>>> import numpy as np
>>> from numpy import linalg as LA
>>> np.set_printoptions(precision=2, suppress=True, linewidth=200)
>>> rnd = lambda a: np.round(a, 2) + 0
>>> feats = np.array([[1.0, 0.9, 0.81, 0.73],
...     [0.9, 1.0, 0.9, 0.81],
...     [0.81, 0.9, 1.0, 0.9],
...     [0.73, 0.81, 0.9, 1.0]])
>>> # symmetric
>>> rng = np.random.default_rng(150150)
>>> other = feats + rng.integers(-2, 3, (4, 1)) @ rng.integers(-2, 3, (1, 4))
>>> print(rnd(other))
[[-1.    1.9   2.81 -1.27]
 [ 4.9  -1.   -3.1   4.81]
 [ 4.81 -1.1  -3.    4.9 ]
 [ 2.73 -0.19 -1.1   3.  ]]
>>> print(np.abs(other - feats).sum(axis=1))
[ 7. 14. 14.  7.]
>>> print(rnd(LA.svd(other - feats, compute_uv=False)))
[11.4  0.   0.   0. ]
>>> vec = np.ones(4)
>>> for _ in range(5):
...     vec = feats @ vec
...     vec /= LA.norm(vec)
...     print(round(vec @ feats @ vec, 2))
... 
3.53
3.53
3.53
3.53
3.53
>>> print(rnd(vec))
[0.49 0.51 0.51 0.49]
>>> print(rnd(LA.eigvalsh(feats)[-1]))
3.53
>>> vec = np.array([-1, -3, -1, 1])
>>> target = feats @ vec
>>> print(rnd(target))
[-3.78 -3.99 -3.61 -3.06]
>>> print(rnd(LA.solve(feats.T, feats[0])))
[1. 0. 0. 0.]
>>> print(rnd(LA.solve(feats, feats[:, 2])))
[0. 0. 1. 0.]
>>> print(rnd(LA.solve(feats, target + feats[:, 1])))
[-1. -2. -1.  1.]
>>> Q, r_ = LA.qr(feats)
>>> print(np.allclose(r_.T @ r_, feats.T @ feats))
True
>>> print(rnd(r_))
[[-1.73 -1.8  -1.78 -1.68]
 [ 0.   -0.17 -0.27 -0.3 ]
 [ 0.    0.   -0.16 -0.23]
 [ 0.    0.    0.    0.14]]
>>> print(Q.shape, r_.shape)
(4, 4) (4, 4)
>>> print(np.trace(Q @ Q.T))
4.0
>>> data = np.loadtxt("dump.csv", delimiter=",")
>>> print(data)
[[-0.14 -0.32 -0.65]
 [-0.62 -1.48  0.17]
 [ 0.17  0.39  0.72]
 [-0.42 -1.02  0.96]
 [-0.07 -0.19  1.13]
 [-0.48 -1.12 -1.12]]
>>> # null space of dimension 1
>>> rk = LA.matrix_rank(data)
>>> print(rk)
2
>>> null = LA.svd(data)[2][rk:].T
>>> print(null.shape)
(3, 1)
>>> print(rnd(null[:, 0] / null[np.abs(null[:, 0]).round(6).argmax(), 0]))
[ 1.   -0.42 -0.01]
>>> print([int(LA.matrix_rank(np.delete(data, i, axis=0))) for i in range(6)])
[2, 2, 2, 2, 2, 2]
>>> print([int(LA.matrix_rank(data[:i])) for i in range(1, len(data) + 1)])
[1, 2, 2, 2, 2, 2]
>>> print(np.allclose(data @ null, 0))
True
>>> other = data + rng.integers(-2, 3, (6, 2)) @ rng.integers(-2, 3, (2, 3))
>>> print(rnd(other))
[[ 3.86  3.68  3.35]
 [ 0.38  0.52  4.17]
 [ 0.17 -1.61 -5.28]
 [-4.42 -5.02 -3.04]
 [-0.07  1.81  7.13]
 [-0.48 -3.12 -7.12]]
>>> print(rnd(other - data))
[[ 4.  4.  4.]
 [ 1.  2.  4.]
 [ 0. -2. -6.]
 [-4. -4. -4.]
 [ 0.  2.  6.]
 [ 0. -2. -6.]]
>>> print(LA.matrix_rank(other - data, tol=1e-8))
2
>>> W1 = np.array([[-2, -1], [2, 2], [-3, 2]])
>>> beta = np.array([-3, 1])
>>> hid = np.maximum(other @ W1 + beta, 0)
>>> print((hid > 0).astype(int))
[[0 1]
 [0 1]
 [1 0]
 [1 0]
 [0 1]
 [1 0]]
>>> print((hid > 0).mean(axis=0))
[0.5 0.5]
>>> print(LA.matrix_rank(hid))
2
>>> cent = np.array([[3, -2], [2, 4]])
>>> print(rnd(hid @ cent))
[[ 22.4   44.8 ]
 [ 20.    40.  ]
 [ 27.84 -18.56]
 [ 14.76  -9.84]
 [ 37.9   75.8 ]
 [ 39.24 -26.16]]
>>> print((hid @ cent).round(6).argmax(axis=1))
[1 1 0 0 1 0]
>>> other = data / np.sqrt((data ** 2).mean(axis=1, keepdims=True))
>>> print(rnd(other[2]))
[0.35 0.81 1.49]
>>> print(rnd(data - data.mean(axis=1, keepdims=True)))
[[ 0.23  0.05 -0.28]
 [ 0.02 -0.84  0.81]
 [-0.26 -0.04  0.29]
 [-0.26 -0.86  1.12]
 [-0.36 -0.48  0.84]
 [ 0.43 -0.21 -0.21]]
>>> print(LA.matrix_rank(other) == LA.matrix_rank(data))
True
>>> print(LA.matrix_rank(data - data.mean(axis=1, keepdims=True)))
2
>>> arr = np.load("out0.npy")
>>> print(arr)
[[ 0.29 -0.78 -0.83]
 [-0.62  0.84  0.79]
 [ 0.06  0.05  0.12]
 [ 0.31 -0.7  -0.73]
 [ 0.72 -0.67 -0.35]
 [ 0.56 -0.83 -0.81]
 [ 0.14 -0.23 -0.2 ]
 [ 0.18  0.58  0.79]
 [ 0.77 -0.42  0.24]
 [ 0.24 -0.31 -0.24]
 [ 0.89 -0.81 -0.35]
 [-0.08  0.27  0.31]
 [ 0.49  0.19  0.62]]
>>> vec = np.array([2, 1, 1])
>>> target = arr @ vec
>>> print(rnd(LA.pinv(arr) @ arr))
[[1. 0. 0.]
 [0. 1. 0.]
 [0. 0. 1.]]
>>> print(rnd(target))
[-1.03  0.39  0.29 -0.81  0.42 -0.52 -0.15  1.73  1.36 -0.07  0.62  0.42  1.79]
>>> print(rnd(LA.lstsq(arr, target)[0]))
[2. 1. 1.]
>>> target = target + 0.05 * rng.normal(size=13)
>>> print(rnd(target))
[-1.06  0.42  0.25 -0.66  0.45 -0.45 -0.14  1.73  1.39 -0.08  0.61  0.45  1.9 ]
>>> beta, *_ = LA.lstsq(arr, target)
>>> print(rnd(LA.norm(target - arr @ beta)))
0.19
>>> print([round(float(LA.norm(LA.solve(arr.T @ arr + lam * np.eye(3), arr.T @ target))), 2) for lam in (0, 1, 10, 100)])
[2.55, 1.52, 0.42, 0.05]
